$ python3 -q
>>> import numpy as np
>>> import numpy.linalg as la
>>> np.set_printoptions(suppress=True, linewidth=120)
>>> def rd(a):
...     return np.round(a, 2) + 0
... 
>>> K = np.loadtxt("mat.csv", delimiter=",")
>>> print(K)
[[ 0.24 -3.57  3.86 -9.74]
 [ 2.92 -5.42  5.27 -7.25]
 [ 4.97  3.19  4.64  4.36]
 [ 3.29 -4.74  4.75 -8.08]
 [ 4.09  2.02  6.13  4.47]
 [ 1.79 -4.49  5.46 -9.69]
 [ 4.47  3.44  1.55  3.12]
 [ 4.07  3.54  2.05  4.09]
 [ 4.36  2.71  4.14  5.92]
 [ 5.74  3.67  2.09  4.74]
 [ 0.47 -5.01  4.19 -6.73]]
>>> def softmax(z):
...     e = np.exp(z - z.max(axis=-1, keepdims=True))
...     return e / e.sum(axis=-1, keepdims=True)
... 
>>> print(rd(softmax(K[0] + -3)))
[0.03 0.   0.97 0.  ]
>>> print(rd(softmax(K).sum(axis=1)))
[1. 1. 1. 1. 1. 1. 1. 1. 1. 1. 1.]
>>> att = K @ K.T / np.sqrt(4)
>>> print(softmax(att).round(6).argmax(axis=1))
[5 5 2 5 4 5 9 8 8 9 5]
>>> print(rd(softmax(att)[0] @ K))
[ 1.78 -4.48  5.45 -9.69]
>>> dist = la.norm(K[:, None] - K[None], axis=-1)
>>> print(rd(la.norm(K, axis=1)))
[11.07 10.87  8.68 11.01  8.85 12.13  6.63  7.07  8.86  8.56  9.39]
>>> print((dist + 1e9 * np.eye(11)).round(6).argmin(axis=1))
[5 3 8 1 2 3 7 6 2 7 1]
>>> M2 = K / np.sqrt((K ** 2).mean(axis=1, keepdims=True))
>>> print(la.matrix_rank(K - K.mean(axis=1, keepdims=True)))
3
>>> ang = np.radians(15)
>>> Rm = np.eye(4)
>>> Rm[1, 1] = Rm[3, 3] = np.cos(ang)
>>> Rm[1, 3], Rm[3, 1] = -np.sin(ang), np.sin(ang)
>>> print(rd(Rm))
[[ 1.    0.    0.    0.  ]
 [ 0.    0.97  0.   -0.26]
 [ 0.    0.    1.    0.  ]
 [ 0.    0.26  0.    0.97]]
>>> M2 = K @ Rm.T
>>> print(rd(la.det(Rm)), rd(np.trace(Rm)))
1.0 3.93
>>> print(rd(la.svd(K, compute_uv=False)), rd(la.svd(M2, compute_uv=False)))
[25.75 17.64  3.97  2.57] [25.75 17.64  3.97  2.57]
>>> M = np.loadtxt("data.csv", delimiter=",")
>>> print(M)
[[-3.39 16.66 -1.93]
 [-3.31  6.84 -4.43]
 [-4.92 14.06 -5.56]
 [ 0.73  4.24  2.68]
 [ 0.95 13.87  5.14]
 [-3.9  23.66 -0.85]
 [-0.02  8.44  1.91]
 [-1.77 15.43  0.92]
 [-6.07 13.99 -7.25]
 [-3.42 20.98 -0.89]
 [-0.73  5.72  0.17]
 [-3.44 21.07 -0.89]
 [-3.1  13.97 -1.68]
 [-0.91  5.57  0.01]
 [-2.82 19.78 -0.09]
 [-3.11 18.27 -1.02]
 [-0.01 13.92  3.58]
 [-3.66 17.   -1.73]
 [-4.86  9.95 -6.35]
 [-6.27 12.43 -8.14]
 [-0.41  7.19  1.1 ]
 [-3.92 19.78 -1.89]
 [-2.88 13.96 -1.57]
 [-0.16  8.23  1.69]
 [-1.67 15.34  1.04]
 [-6.31 12.49 -8.1 ]
 [-0.96  9.7   1.09]
 [-4.15 18.12 -2.7 ]
 [-0.68  9.84  0.9 ]
 [-3.91  9.95 -4.68]
 [-5.38 16.77 -5.36]]
>>> # column 1 is much longer than the rest
>>> C = M[[28, 4]].astype(float)
>>> for _ in range(4):
...     lab = la.norm(M[:, None] - C, axis=-1).argmin(axis=1)
...     C = np.array([M[lab == j].mean(axis=0) for j in range(2)])
... 
>>> print(lab)
[1 0 0 0 1 1 0 1 0 1 0 1 1 0 1 1 1 1 0 0 0 1 1 0 1 0 0 1 0 0 1]
>>> print(rd(C[1] - C[0]))
[-0.27  8.17  1.71]
>>> M2 = np.c_[M[:, :2] @ np.array([[0, 0], [2, 2]]), np.array([0, 5, 4, 2, 4, 3, -4, -4, 3, 1, -1, 1, 4, 4, -5, 2, -3, 4, 3, -2, -3, -3, -4, 1, -5, -1, 1, -4, -4, -4, -4])]
>>> print(M2)
[[33.32 33.32  0.  ]
 [13.68 13.68  5.  ]
 [28.12 28.12  4.  ]
 [ 8.48  8.48  2.  ]
 [27.74 27.74  4.  ]
 [47.32 47.32  3.  ]
 [16.88 16.88 -4.  ]
 [30.86 30.86 -4.  ]
 [27.98 27.98  3.  ]
 [41.96 41.96  1.  ]
 [11.44 11.44 -1.  ]
 [42.14 42.14  1.  ]
 [27.94 27.94  4.  ]
 [11.14 11.14  4.  ]
 [39.56 39.56 -5.  ]
 [36.54 36.54  2.  ]
 [27.84 27.84 -3.  ]
 [34.   34.    4.  ]
 [19.9  19.9   3.  ]
 [24.86 24.86 -2.  ]
 [14.38 14.38 -3.  ]
 [39.56 39.56 -3.  ]
 [27.92 27.92 -4.  ]
 [16.46 16.46  1.  ]
 [30.68 30.68 -5.  ]
 [24.98 24.98 -1.  ]
 [19.4  19.4   1.  ]
 [36.24 36.24 -4.  ]
 [19.68 19.68 -4.  ]
 [19.9  19.9  -4.  ]
 [33.54 33.54 -4.  ]]
>>> print(rd(la.lstsq(M, M2[:, 0])[0]))
[0. 2. 0.]
>>> print(la.matrix_rank(np.c_[M, M2]))
4
>>> print(la.matrix_rank(M2))
2
>>> X = np.load("x.npy")
>>> print(X)
[[ -5.11  -2.4   -2.09]
 [ -6.72  -2.98   6.81]
 [ -1.31  -0.59   0.19]
 [-10.09  -4.59   5.41]
 [ -2.09  -1.02  -1.6 ]
 [ -8.79  -3.99   5.2 ]
 [ -8.4   -3.81   6.11]
 [ -6.09  -2.81   1.91]
 [ -7.2   -3.39  -3.72]
 [ -4.9   -2.19   4.62]
 [ -7.49  -3.41   4.98]]
>>> x0 = np.array([1, 4, 7])
>>> print(rd(X @ (2 * x0)))
[-58.68  58.06  -4.68  18.84 -34.74  23.3   38.26  -7.92 -93.6   37.36  27.46]
>>> print(rd(np.einsum("ij,j->i", X, x0)))
[-29.34  29.03  -2.34   9.42 -17.37  11.65  19.13  -3.96 -46.8   18.68  13.73]
>>> print(rd(X @ x0))
[-29.34  29.03  -2.34   9.42 -17.37  11.65  19.13  -3.96 -46.8   18.68  13.73]
>>> print(rd(X @ np.ones(3)))
[ -9.6   -2.89  -1.71  -9.27  -4.71  -7.58  -6.1   -6.99 -14.31  -2.47  -5.92]
>>> print(np.sign((X @ x0).round(6)))
[-1.  1. -1.  1. -1.  1.  1. -1. -1.  1.  1.]
>>> print((X @ x0).argmax())
1
>>> print(X @ np.eye(3)[0])
[ -5.11  -6.72  -1.31 -10.09  -2.09  -8.79  -8.4   -6.09  -7.2   -4.9   -7.49]
>>> print(rd((X * x0).sum(axis=1)))
[-29.34  29.03  -2.34   9.42 -17.37  11.65  19.13  -3.96 -46.8   18.68  13.73]
>>> print(rd(softmax(X[10])))
[0. 0. 1.]
>>> print(rd(softmax(X).sum(axis=1)))
[1. 1. 1. 1. 1. 1. 1. 1. 1. 1. 1.]
>>> print(rd(softmax(10 * X[10])))
[0. 0. 1.]
>>> att = X @ X.T / np.sqrt(3)
>>> print(rd(softmax(att)[10] @ X))
[-10.09  -4.59   5.41]
>>> print(rd(softmax(att)))
[[0.   0.   0.   0.3  0.   0.   0.   0.   0.69 0.   0.  ]
 [0.   0.   0.   0.99 0.   0.   0.01 0.   0.   0.   0.  ]
 [0.   0.03 0.   0.58 0.   0.17 0.13 0.01 0.02 0.   0.05]
 [0.   0.   0.   1.   0.   0.   0.   0.   0.   0.   0.  ]
 [0.01 0.   0.   0.01 0.   0.   0.   0.   0.97 0.   0.  ]
 [0.   0.   0.   1.   0.   0.   0.   0.   0.   0.   0.  ]
 [0.   0.   0.   1.   0.   0.   0.   0.   0.   0.   0.  ]
 [0.   0.   0.   1.   0.   0.   0.   0.   0.   0.   0.  ]
 [0.   0.   0.   0.01 0.   0.   0.   0.   0.99 0.   0.  ]
 [0.   0.   0.   0.97 0.   0.01 0.02 0.   0.   0.   0.  ]
 [0.   0.   0.   1.   0.   0.   0.   0.   0.   0.   0.  ]]
>>> M2 = np.c_[X[:, :1] @ np.array([[3]]), np.array([3, 1, 0, 0, 2, 2, 1, 2, 0, 1, 0])]
>>> print(rd(M2))
[[-15.33   3.  ]
 [-20.16   1.  ]
 [ -3.93   0.  ]
 [-30.27   0.  ]
 [ -6.27   2.  ]
 [-26.37   2.  ]
 [-25.2    1.  ]
 [-18.27   2.  ]
 [-21.6    0.  ]
 [-14.7    1.  ]
 [-22.47   0.  ]]
>>> print(rd(la.norm(M2 - X @ la.lstsq(X, M2)[0], axis=0)))
[0.   3.59]
>>> print(rd(la.lstsq(X, M2[:, 0])[0]))
[3. 0. 0.]
>>> print(rd(la.norm(la.qr(X)[0].T @ M2, axis=0) ** 2 / ((M2 ** 2).sum(axis=0) + 1e-12)))
[1.   0.46]
